% ipython --no-banner

In [1]: import numpy as np

In [2]: np.set_printoptions(suppress=True, linewidth=120)

In [3]: def rnd(a):
   ...:     return np.round(a, 2) + 0
   ...: 

In [4]: J = np.load("m.npy")

In [5]: J
Out[5]: 
array([[ 5.02,  6.  ,  8.  ],
       [ 9.  ,  1.02, -8.  ],
       [ 5.  ,  6.  ,  8.02]])

In [6]: def softmax(z):
   ...:     e = np.exp(z - z.max(axis=-1, keepdims=True))
   ...:     return e / e.sum(axis=-1, keepdims=True)
   ...: 

In [7]: rnd(softmax(10 * J[2]))
Out[7]: array([0., 0., 1.])

In [8]: rnd(softmax(J).sum(axis=1))
Out[8]: array([1., 1., 1.])

In [9]: print(rnd(softmax(J[2])))
[0.04 0.11 0.85]

In [10]: scores = J @ J.T / np.sqrt(3)

In [11]: rnd(softmax(scores + np.triu(np.full(scores.shape, -np.inf), 1)))
Out[11]: 
array([[1.  , 0.  , 0.  ],
       [0.  , 1.  , 0.  ],
       [0.49, 0.  , 0.51]])

In [12]: rnd(softmax(scores))
Out[12]: 
array([[0.49, 0.  , 0.51],
       [0.  , 1.  , 0.  ],
       [0.49, 0.  , 0.51]])

In [13]: print(rnd(softmax(scores)[2] @ J))
[5.01 6.   8.01]

In [14]: rnd(np.linalg.eigvals(J).sum().real)
Out[14]: np.float64(14.06)

In [15]: rnd(np.poly(J))
Out[15]: array([  1.  , -14.06,   7.56,  -0.15])

In [16]: np.kron(np.eye(2, dtype=int), J)
Out[16]: 
array([[ 5.02,  6.  ,  8.  ,  0.  ,  0.  ,  0.  ],
       [ 9.  ,  1.02, -8.  ,  0.  ,  0.  , -0.  ],
       [ 5.  ,  6.  ,  8.02,  0.  ,  0.  ,  0.  ],
       [ 0.  ,  0.  ,  0.  ,  5.02,  6.  ,  8.  ],
       [ 0.  ,  0.  , -0.  ,  9.  ,  1.02, -8.  ],
       [ 0.  ,  0.  ,  0.  ,  5.  ,  6.  ,  8.02]])

In [17]: rnd(np.linalg.eigvals(J))
Out[17]: array([13.5 ,  0.02,  0.54])

In [18]: B = np.array([[-1, -2, -1], [-1, 1, 1]])

In [19]: basis = np.kron(B, J)

In [20]: basis
Out[20]: 
array([[ -5.02,  -6.  ,  -8.  , -10.04, -12.  , -16.  ,  -5.02,  -6.  ,  -8.  ],
       [ -9.  ,  -1.02,   8.  , -18.  ,  -2.04,  16.  ,  -9.  ,  -1.02,   8.  ],
       [ -5.  ,  -6.  ,  -8.02, -10.  , -12.  , -16.04,  -5.  ,  -6.  ,  -8.02],
       [ -5.02,  -6.  ,  -8.  ,   5.02,   6.  ,   8.  ,   5.02,   6.  ,   8.  ],
       [ -9.  ,  -1.02,   8.  ,   9.  ,   1.02,  -8.  ,   9.  ,   1.02,  -8.  ],
       [ -5.  ,  -6.  ,  -8.02,   5.  ,   6.  ,   8.02,   5.  ,   6.  ,   8.02]])

In [21]: feats = np.load("data.npy")

In [22]: feats
Out[22]: 
array([[ -1,   0,   3,   1,  -3,  -3,  -2,  -2],
       [  2,   2,   2,   0,  -2,  -2,   0,  -5],
       [  3,   2,   4,   0,  -1,   0,   2,  -4],
       [  4,  -1,   7,   2,   2,   2,   0,  -6],
       [  4,   0,   7,   4,  -1,  -1,  -3,  -7],
       [  6,  -3,   9,   1,  -1,   0,  -1,  -7],
       [  9,  -1,   6,   2,  -2,   2,  -1, -10],
       [  6,  -2,   6,  -1,  -3,   2,  -2, -12],
       [  8,  -5,   3,  -4,   0,   1,   1, -10],
       [ 11,  -8,   6,  -6,   3,   2,   2,  -7],
       [ 11, -10,   4,  -4,   6,  -1,   2,  -7],
       [ 14,  -8,   6,  -5,   6,   1,   1,  -4],
       [ 12,  -5,   6,  -7,   9,   3,   1,  -2],
       [ 15,  -7,   5,  -9,   8,   6,  -1,  -2],
       [ 14, -10,   4,  -6,  10,   8,  -1,   1],
       [ 11, -11,   4,  -3,   8,   5,  -4,   0],
       [ 14, -13,   6,  -1,   6,   7,  -5,   3],
       [ 14, -15,   6,   0,   4,   6,  -8,   5],
       [ 13, -14,   8,  -3,   2,   7, -11,   4],
       [ 12, -11,   5,  -3,   5,   4, -14,   1],
       [  9, -10,   4,  -6,   2,   3, -11,  -1],
       [ 11,  -8,   2,  -5,   1,   1,  -9,   1],
       [  9, -11,   0,  -2,   2,   1, -12,   1],
       [  8, -14,   0,  -4,   0,   4, -14,   4],
       [  6, -17,  -2,  -4,   1,   6, -17,   6],
       [  8, -18,   1,  -7,   1,   4, -19,   9],
       [ 10, -19,   0,  -8,  -2,   4, -19,  11],
       [ 12, -19,   2,  -6,   1,   6, -22,  11],
       [ 12, -21,   0,  -4,  -1,   5, -23,  13],
       [ 11, -19,   0,  -3,   2,   6, -26,  11],
       [ 14, -20,   2,  -2,   0,   9, -25,  13]])

In [23]: q, V = np.linalg.qr(feats[:, :3])[0], np.linalg.qr(feats[:, 3:])[0]

In [24]: sig = np.linalg.svd(q.T @ V, compute_uv=False)

In [25]: print(rnd(sig))
[0.98 0.89 0.55]

In [26]: B = feats / np.linalg.norm(feats, axis=1, keepdims=True)

In [27]: G = B @ B.T

In [28]: np.argwhere(np.triu(np.abs(G) > 0.95, 1))
Out[28]: 
array([[ 9, 10],
       [ 9, 11],
       [10, 11],
       [11, 12],
       [12, 13],
       [13, 14],
       [14, 15],
       [15, 16],
       [16, 17],
       [17, 18],
       [18, 19],
       [19, 20],
       [19, 21],
       [19, 22],
       [20, 21],
       [22, 23],
       [23, 24],
       [23, 25],
       [23, 26],
       [23, 27],
       [23, 28],
       [23, 29],
       [23, 30],
       [24, 25],
       [24, 26],
       [24, 27],
       [24, 28],
       [24, 29],
       [24, 30],
       [25, 26],
       [25, 27],
       [25, 28],
       [25, 29],
       [25, 30],
       [26, 27],
       [26, 28],
       [26, 29],
       [26, 30],
       [27, 28],
       [27, 29],
       [27, 30],
       [28, 29],
       [28, 30],
       [29, 30]])

In [29]: rnd(np.linalg.norm(B, axis=1))
Out[29]: 
array([1., 1., 1., 1., 1., 1., 1., 1., 1., 1., 1., 1., 1., 1., 1., 1., 1., 1., 1., 1., 1., 1., 1., 1., 1., 1., 1., 1.,
       1., 1., 1.])

In [30]: arr = np.load("dump.npy")

In [31]: arr
Out[31]: 
array([[-1.1, -1. , -0.1,  1.3, -0.8,  0.8,  0.5],
       [-0.5, -0.5,  0.6, -2.2,  0.7,  0.3,  0.1],
       [ 0.7, -0.4, -0.2,  0.2,  0.6,  0.4,  1.7],
       [ 0.3,  0.3,  0.7, -0.5,  0.1,  0.7,  0.1],
       [-0.5,  1.3,  0.2, -0.6, -0.7, -1.5,  0. ],
       [ 0.2,  1.3, -0.6,  2.1,  1. ,  2.2, -1.8],
       [-0.7,  0.7,  1.5, -1.8,  1.1,  0.5, -0.8],
       [-2.6, -0.9, -1.7, -0.6, -0.5, -0.4, -2.5],
       [-1.5,  0.3,  0.7, -0.4, -0.3,  1. ,  0.2],
       [ 0.3,  0.5,  0.7, -0.1, -0.8, -0.9, -0.1],
       [-1.2, -0.8,  1.9, -0.7,  0.7, -0.2, -0.5],
       [-0.9,  0.2,  0.9,  0.4, -0.4, -1.4,  0.2],
       [ 0.6,  1.5,  1.3, -0.6,  0.6, -0.4,  0. ],
       [ 1.8,  0.3, -1.1,  1.9, -0.5,  0.7, -0.1],
       [ 0.6,  0.7, -0.3, -0.3, -0.6,  1.5,  1.2],
       [ 0.4,  0.6,  0.7, -1.4, -0.7, -0.8,  0.6],
       [ 2. ,  0.4,  1.6, -1.6,  0.9,  0.5, -0.2],
       [ 1.4, -0.2, -0.4,  0.8, -1.2, -0.4, -0.8],
       [ 0. ,  0.5, -0.2, -0.8, -1.6, -0.6,  0. ],
       [ 0.4, -0.1,  0. , -1.1, -0.7, -1.4, -1. ],
       [ 0.9, -0.5,  0.2, -0.5, -0.3, -0.2, -0.5],
       [ 0.2, -0.8, -1.5,  1.5, -0.3,  1.2,  0.9],
       [-1.8, -1.6,  0.3, -1.7, -1.6,  0.3, -2.4],
       [-0.6, -0.2, -1.2, -0.3, -1.2,  1.3,  2.9],
       [-0.7,  1.8, -0.6,  0.9,  0.6,  0.6,  0. ],
       [-2.4,  0.5,  1.2, -0.3,  0.7,  0.7, -1.9],
       [ 1.2,  1.5,  0.5, -1.6,  0.1, -0.1, -1.1],
       [ 1.8,  0.1, -1.5,  2.1, -0.8, -1.4,  0. ],
       [ 0.1, -0.6, -0.5,  0.6,  0.8,  0.3, -0.6],
       [-0.7, -0.2,  0.6,  0.9, -0.3,  0. ,  1.7],
       [-1.1,  0.8,  0.8,  0.9,  1.7,  0. ,  0. ],
       [ 0.1,  0.2,  0.4,  0.8, -1. ,  0.5, -0.4],
       [-1.5,  0. , -1.1, -1. ,  0.6, -0.4,  0. ],
       [ 2.4,  0.1, -1.4, -1.5, -2. , -1.2, -0.8],
       [ 1. ,  0.5,  0. ,  0.9,  1.7, -0.6, -0.3],
       [-0.3,  0.2, -1.7, -1.5, -0.3,  1.8,  1.3],
       [-0.6, -0.2, -0.1,  0.2,  1.3,  0.7, -0.3],
       [ 0.9, -2. ,  0. ,  0.6, -2.2, -1.8, -0.5],
       [-0.2, -0.6, -1.4, -0.3,  1.4,  0.7, -0.1],
       [ 0.4, -1.3,  1.2,  1.9, -2.2, -0.1,  0.1],
       [-1.5,  1.8, -0.3, -3.3,  3. , -2.7,  0. ]])

In [32]: lab = arr[:, 0] > np.median(arr[:, 0])

In [33]: r0 = arr[lab].mean(axis=0) - arr[~lab].mean(axis=0)

In [34]: rnd((((arr - arr.mean(axis=0)) @ r0 > 0) == lab).mean())
Out[34]: np.float64(0.93)
